In [1]: import numpy as np

In [2]: import numpy.linalg as la

In [3]: np.set_printoptions(precision=1, suppress=True, linewidth=100, legacy="1.25")

In [4]: E = np.loadtxt("sample13.csv", delimiter=",")

In [5]: print(E)
[[ 0.  1. -4.]
 [-1.  0. -3.]
 [ 4.  3.  0.]]

In [6]: print(np.round(np.trace(la.pinv(E) @ E), 1))
2.0

In [7]: print(np.allclose(E[:-1].T @ la.lstsq(E[:-1].T, E[-1])[0], E[-1]))
True

In [8]: print(la.lstsq(E[:-1].T, E[-1])[2])
2

In [9]: print(np.round(E @ la.pinv(E) @ E, 1) + 0)
[[ 0.  1. -4.]
 [-1.  0. -3.]
 [ 4.  3.  0.]]

In [10]: rk = la.matrix_rank(E)

In [11]: print(rk)
2

In [12]: ns = la.svd(E)[2][rk:].T

In [13]: print(np.round(ns @ ns.T, 1) + 0)
[[ 0.3 -0.5 -0.1]
 [-0.5  0.6  0.2]
 [-0.1  0.2  0. ]]

In [14]: print([int(la.matrix_rank(E[:i])) for i in range(1, len(E) + 1)])
[1, 2, 2]

In [15]: print([int(la.matrix_rank(E[:, :j + 1])) for j in range(3)])
[1, 2, 2]

In [16]: print(la.matrix_rank(E.T @ E), la.matrix_rank(E @ E.T))
2 2

In [17]: feats = np.cumsum(np.array([[3, -5, 6],
    ...:     [2, 7, 5],
    ...:     [-8, -5, 1],
    ...:     [-5, -8, 2],
    ...:     [9, 4, 6],
    ...:     [5, 7, -4],
    ...:     [7, -1, 2],
    ...:     [4, -3, 1],
    ...:     [3, -9, 2],
    ...:     [9, 1, 7],
    ...:     [-9, 9, 6],
    ...:     [-6, -2, 4],
    ...:     [-4, 6, 4],
    ...:     [6, -6, -8],
    ...:     [9, -4, -8],
    ...:     [-4, 8, 7],
    ...:     [3, 3, 9],
    ...:     [-4, -3, 8],
    ...:     [6, 9, 0],
    ...:     [3, 4, 4],
    ...:     [6, -1, -7],
    ...:     [5, 0, 6],
    ...:     [1, 1, -8],
    ...:     [2, -5, -9]]), axis=0)

In [18]: print(feats)
[[  3  -5   6]
 [  5   2  11]
 [ -3  -3  12]
 [ -8 -11  14]
 [  1  -7  20]
 [  6   0  16]
 [ 13  -1  18]
 [ 17  -4  19]
 [ 20 -13  21]
 [ 29 -12  28]
 [ 20  -3  34]
 [ 14  -5  38]
 [ 10   1  42]
 [ 16  -5  34]
 [ 25  -9  26]
 [ 21  -1  33]
 [ 24   2  42]
 [ 20  -1  50]
 [ 26   8  50]
 [ 29  12  54]
 [ 35  11  47]
 [ 40  11  53]
 [ 41  12  45]
 [ 43   7  36]]

In [19]: def softmax(z):
    ...:     e = np.exp(z - z.max(axis=-1, keepdims=True))
    ...:     return e / e.sum(axis=-1, keepdims=True)
    ...: 

In [20]: print(np.round(softmax(feats[16] + 3), 1) + 0)
[0. 0. 1.]

In [21]: print(np.round(softmax(10 * feats[16]), 1) + 0)
[0. 0. 1.]

In [22]: print(np.round(softmax(feats[16]), 1) + 0)
[0. 0. 1.]

In [23]: att = feats @ feats.T / np.sqrt(3)

In [24]: print(softmax(att).round(6).argmax(axis=1))
[21 21 17 17 17 21 21 21 21 21 21 21 21 21 21 21 21 21 21 21 21 21 21 21]

In [25]: u = np.array([-6, -5, 4])

In [26]: M = -1 * np.eye(3) + np.outer(u, u)

In [27]: print(M)
[[ 35.  30. -24.]
 [ 30.  24. -20.]
 [-24. -20.  15.]]

In [28]: print(round(la.eigvalsh(M).min(), 1))
-1.0

In [29]: print(np.all(la.eigvalsh(M) > 0))
False

In [30]: G = M.T @ M

In [31]: print((M @ M.T).shape)
(3, 3)

In [32]: print(la.svd(M, compute_uv=False) ** 2)
[5776.    1.    1.]

In [33]: O = M.astype(float).copy()

In [34]: for j in range(3):
    ...:     O[:, j] -= O[:, :j] @ (O[:, :j].T @ O[:, j])
    ...:     O[:, j] /= la.norm(O[:, j])
    ...: 

In [35]: print(O.round(1) + 0)
[[ 0.7  0.6 -0.4]
 [ 0.6 -0.8 -0.3]
 [-0.5  0.  -0.9]]

In [36]: print(np.round(O.T @ O, 1) + 0)
[[1. 0. 0.]
 [0. 1. 0.]
 [0. 0. 1.]]

In [37]: data = np.load("test14.npy")

In [38]: print(data)
[[5 6 3 2]
 [5 6 3 3]
 [5 8 4 4]
 [1 0 0 4]]

In [39]: Uu, sv, Vt = la.svd(data)

In [40]: print(np.argmax(sv[:-1] / (sv[1:] + 1e-6)) + 1)
3

In [41]: print(sv.round(1) + 0)
[16.6  3.8  1.1  0. ]

In [42]: Y = Uu[:, :3] @ np.diag(sv[:3]) @ Vt[:3]

In [43]: print(round(np.abs(data - Y).max(), 1))
0.0

In [44]: print(round(la.norm(data - Y, 2), 1), round(sv[3], 1))
0.0 0.0

In [45]: print(la.matrix_rank(Y))
3

In [46]: print(la.matrix_rank(data, rtol=0.05))
3

In [47]: print(Y.round(1) + 0)
[[5. 6. 3. 2.]
 [5. 6. 3. 3.]
 [5. 8. 4. 4.]
 [1. 0. 0. 4.]]

In [48]: mat = np.array([[1.0, 0.0], [0.5, 0.5]])

In [49]: print(la.matrix_power(mat - np.diag(np.diag(mat)), 2))
[[0. 0.]
 [0. 0.]]

In [50]: G = np.cov(feats, rowvar=False)

In [51]: print(la.eigvalsh(G)[::-1])
[381.7  54.7  28.7]

In [52]: print(G)
[[190.6  61.4 149.2]
 [ 61.4  57.4  73.2]
 [149.2  73.2 217. ]]

In [53]: print(feats.std(axis=0))
[13.5  7.4 14.4]

In [54]: print(G.shape)
(3, 3)

In [55]: Uu, sv, Vt = la.svd(mat, full_matrices=False)

In [56]: print((sv > 1e-8).sum())
2

In [57]: print(Uu.shape, sv.shape, Vt.shape)
(2, 2) (2,) (2, 2)

In [58]: print(np.cumsum(sv ** 2) / np.sum(sv ** 2))
[0.9 1. ]

In [59]: print(sv / sv[0])
[1.  0.4]

In [60]: print(np.abs(Uu[:, 0]).round(6).argmax())
0

In [61]: print(np.round(Uu.T @ mat @ Vt.T, 1) + 0)
[[1.1 0. ]
 [0.  0.4]]

In [62]: print(np.abs(Vt[0]))
[1.  0.2]

In [63]: Y = la.inv(mat)

In [64]: print(np.round(la.cond(mat), 1))
2.6

In [65]: print(np.allclose(Y, mat.T))
False

In [66]: print((np.abs(Y) > 1e-9).astype(int))
[[1 0]
 [1 1]]

In [67]: print(la.inv(Y))
[[1.  0. ]
 [0.5 0.5]]

In [68]: print(np.round(la.slogdet(mat)[0], 1))
1.0

In [69]: arr = np.load("case3.npy")

In [70]: print(arr)
[[  5 -10]
 [  3  -6]]

In [71]: Uu, sv, Vt = la.svd(arr)

In [72]: V = Vt[:(sv > 1e-8).sum()]

In [73]: rng = np.random.default_rng(788107)

In [74]: x = arr[0] + -2 * arr[1] + rng.integers(2) * np.eye(2)[1]

In [75]: print(x)
[-1.  3.]

In [76]: print(np.allclose(V.T @ V @ x, x))
False

In [77]: print(round(float(la.norm(x - V.T @ V @ x)), 1))
0.4

In [78]: K = rng.normal(size=(12, 3))

In [79]: K = 5 * K / la.norm(K, axis=1, keepdims=True)

In [80]: print(K.round(1) + 0)
[[ 0.7 -2.7 -4.2]
 [-0.8  4.4  2.3]
 [ 2.2 -1.8  4.1]
 [-2.7  1.4  4. ]
 [ 3.1  0.3 -3.9]
 [-0.8 -4.9  0. ]
 [ 0.9 -3.   3.9]
 [ 0.6  2.7  4.2]
 [ 0.8 -4.7  1.5]
 [ 3.6 -0.9  3.3]
 [ 2.6 -0.9 -4.1]
 [ 0.4 -5.   0.2]]

In [81]: Z = K[[0, 9]].astype(float)

In [82]: for _ in range(4):
    ...:     idx = la.norm(K[:, None] - Z, axis=-1).argmin(axis=1)
    ...:     Z = np.array([K[idx == j].mean(axis=0) for j in range(2)])
    ...: 

In [83]: print(idx)
[0 1 1 1 0 0 1 1 0 1 0 0]

In [84]: print(Z[1] - Z[0])
[-0.5  3.4  5.4]

In [85]: print(np.bincount(idx))
[6 6]

In [86]: proj = K @ la.solve(K.T @ K, K.T)

In [87]: print(round(np.trace(proj), 1))
3.0

In [88]: print(np.round(la.eigvalsh(proj), 1) + 0)
[0. 0. 0. 0. 0. 0. 0. 0. 0. 1. 1. 1.]

In [89]: u, g = K[3], K[2]

In [90]: print(u @ u)
25.0

In [91]: p = (u @ g) / (u @ u) * u

In [92]: print(la.matrix_rank(np.outer(u, g)))
1

In [93]: print(np.outer(u, g))
[[ -6.    5.  -11.2]
 [  3.1  -2.6   5.8]
 [  8.7  -7.2  16.2]]

In [94]: W0 = np.load("mat.npy")

In [95]: print(W0)
[[-9  2  3  0]
 [ 0  0  0  0]
 [-9  0  3  0]
 [ 0  1  0  0]]

In [96]: rk = la.matrix_rank(W0)

In [97]: print(rk)
2

In [98]: ns = la.svd(W0)[2][rk:].T

In [99]: print([int(la.matrix_rank(np.delete(W0, i, axis=0))) for i in range(4)])
[2, 2, 2, 2]

In [100]: print(np.round(ns @ ns.T, 1) + 0)
[[0.1 0.  0.3 0. ]
 [0.  0.  0.  0. ]
 [0.3 0.  0.9 0. ]
 [0.  0.  0.  1. ]]

In [101]: print(ns.shape)
(4, 2)

In [102]: print([int(la.matrix_rank(W0[:, :j + 1])) for j in range(4)])
[1, 2, 2, 2]

In [103]: print(np.round(W0 @ ns, 1) + 0)
[[0. 0.]
 [0. 0.]
 [0. 0.]
 [0. 0.]]

In [104]: print(np.allclose(W0 @ ns, 0))
True

In [105]: x = np.array([-2, 3, 4, -8])

In [106]: print(W0 @ np.ones(4))
[-4.  0. -6.  1.]

In [107]: print(np.sign((W0 @ x).round(6)))
[1 0 1 1]

In [108]: print(W0 @ x)
[36  0 30  3]

In [109]: print(W0 * x)
[[18  6 12  0]
 [ 0  0  0  0]
 [18  0 12  0]
 [ 0  3  0  0]]

In [110]: Uu, sv, Vt = la.svd(W0)

In [111]: print(np.argmax(sv[:-1] / (sv[1:] + 1e-6)) + 1)
2

In [112]: Y = Uu[:, :2] @ np.diag(sv[:2]) @ Vt[:2]

In [113]: print(Y.round(1) + 0)
[[-9.  2.  3.  0.]
 [ 0.  0.  0.  0.]
 [-9.  0.  3.  0.]
 [ 0.  1.  0.  0.]]

In [114]: print(np.round(la.norm(W0 - Y) / la.norm(W0), 1))
0.0

In [115]: print((W0 - W0.T) / 2)
[[ 0.   1.   6.   0. ]
 [-1.   0.   0.  -0.5]
 [-6.   0.   0.   0. ]
 [ 0.   0.5  0.   0. ]]

In [116]: print(np.sort(np.abs(la.eigvals(W0))))
[0. 0. 0. 6.]

In [117]: print(W0 @ W0)
[[ 54 -18 -18   0]
 [  0   0   0   0]
 [ 54 -18 -18   0]
 [  0   0   0   0]]

In [118]: print(np.allclose(W0, W0.T))
False

In [119]: print(np.trace(W0))
-6
